$ python3 -q
>>> import numpy as np
>>> from numpy import linalg as LA
>>> np.set_printoptions(precision=2, suppress=True, linewidth=140, legacy="1.25")
>>> W2 = np.array([[1, 1, -1], [2, -2, 2], [-2, 1, 0]])
>>> rng = np.random.default_rng(791)
>>> X = (rng.random((17, 3)) < 0.25) @ W2
>>> X
array([[ 0,  0,  0],
       [ 1,  0,  1],
       [ 0,  0,  0],
       [ 0,  0,  0],
       [ 0, -1,  2],
       [ 0,  0,  0],
       [ 2, -2,  2],
       [ 3, -1,  1],
       [ 1,  1, -1],
       [ 0,  0,  0],
       [ 0, -1,  2],
       [ 0,  0,  0],
       [ 0,  0,  0],
       [ 1,  1, -1],
       [-2,  1,  0],
       [-2,  1,  0],
       [ 2, -2,  2]])
>>> Xs = X - X.mean(axis=0)
>>> U, sv, vt = LA.svd(Xs, full_matrices=False)
>>> np.abs(vt[0]).argmax()
0
>>> sv
array([6.41, 3.81, 0.98])
>>> np.abs(vt[-1])
array([0.2 , 0.78, 0.6 ])
>>> round(float((sv ** 2).sum() ** 2 / (sv ** 4).sum()), 2)
1.69
>>> np.searchsorted(np.cumsum(sv ** 2) / (sv ** 2).sum(), 0.9) + 1
2
>>> np.round(Xs.mean(axis=0), 2) + 0
array([0., 0., 0.])
>>> x = np.array([6, 5, 1])
>>> y = X @ x
>>> np.round(LA.pinv(X) @ X, 2) + 0
array([[1., 0., 0.],
       [0., 1., 0.],
       [0., 0., 1.]])
>>> LA.lstsq(X, y)[0]
array([6., 5., 1.])
>>> y = y + 0.05 * rng.normal(size=17)
>>> y.round(2) + 0
array([ 0.02,  7.03, -0.02,  0.  , -2.99,  0.02,  3.93, 13.99,  9.97,  0.01, -2.91, -0.02,  0.02,  9.95, -7.  , -7.03,  4.03])
>>> b, *_ = LA.lstsq(X, y)
>>> round(float(LA.norm(y - X @ b)), 2)
0.13
>>> Xs = (X - X.mean(axis=0)) / X.std(axis=0)
>>> np.argwhere(np.abs(Xs) > 2)
array([[7, 0]])
>>> b = LA.lstsq(np.delete(Xs, 0, axis=1), Xs[:, 0])[0]
>>> round(1 - np.var(Xs[:, 0] - np.delete(Xs, 0, axis=1) @ b), 2)
0.56
>>> np.abs(b).argmax()
0
>>> U, sv, vt = LA.svd(X, full_matrices=False)
>>> np.round(U.T @ U, 2) + 0
array([[1., 0., 0.],
       [0., 1., 0.],
       [0., 0., 1.]])
>>> np.allclose(U * sv @ vt, X)
True
>>> sv
array([6.83, 3.83, 1.28])
>>> np.abs(U[:, 0]).round(6).argmax()
6
>>> U.shape, sv.shape, vt.shape
((17, 3), (3,), (3, 3))
>>> np.count_nonzero(X)
25
>>> X.sum(axis=1)
array([ 0,  2,  0,  0,  1,  0,  2,  3,  1,  0,  1,  0,  0,  1, -1, -1,  2])
>>> np.zeros(17, 3)
Traceback (most recent call last):
  File "<python-input-36>", line 1, in <module>
    np.zeros(17, 3)
    ~~~~~~~~^^^^^^^
TypeError: Cannot interpret '3' as a data type
>>> LA.rank(X)
Traceback (most recent call last):
  File "<python-input-37>", line 1, in <module>
    LA.rank(X)
    ^^^^^^^
AttributeError: module 'numpy.linalg' has no attribute 'rank'
>>> round(LA.norm(X), 2)
7.94
>>> LA.matrix_rank(X)
3
>>> LA.svd(X, compute_uv=False)
array([6.83, 3.83, 1.28])
>>> mat = np.array([[0.69, -0.77, 0.12],
...     [1.23, 0.41, -0.25],
...     [-2.53, 0.67, 1.58],
...     [-0.45, 3.16, -0.61],
...     [-1.85, 0.54, 0.96],
...     [-2.4, 1.44, 0.7],
...     [-4.2, -0.62, 0.06],
...     [1.9, 0.92, -0.75],
...     [2.99, 2.27, -0.76],
...     [-0.43, 2.02, 0.77],
...     [-2.51, -2.33, 0.28],
...     [2.11, 0.56, 1.22],
...     [-4.62, 0.66, 0.58]])
>>> O, vecs = LA.qr(mat[:, :2])[0], LA.qr(mat[:, 2:])[0]
>>> sv = LA.svd(O.T @ vecs, compute_uv=False)
>>> sv
array([0.5])
>>> np.degrees(np.arccos(sv.clip(0, 1)))
array([60.16])
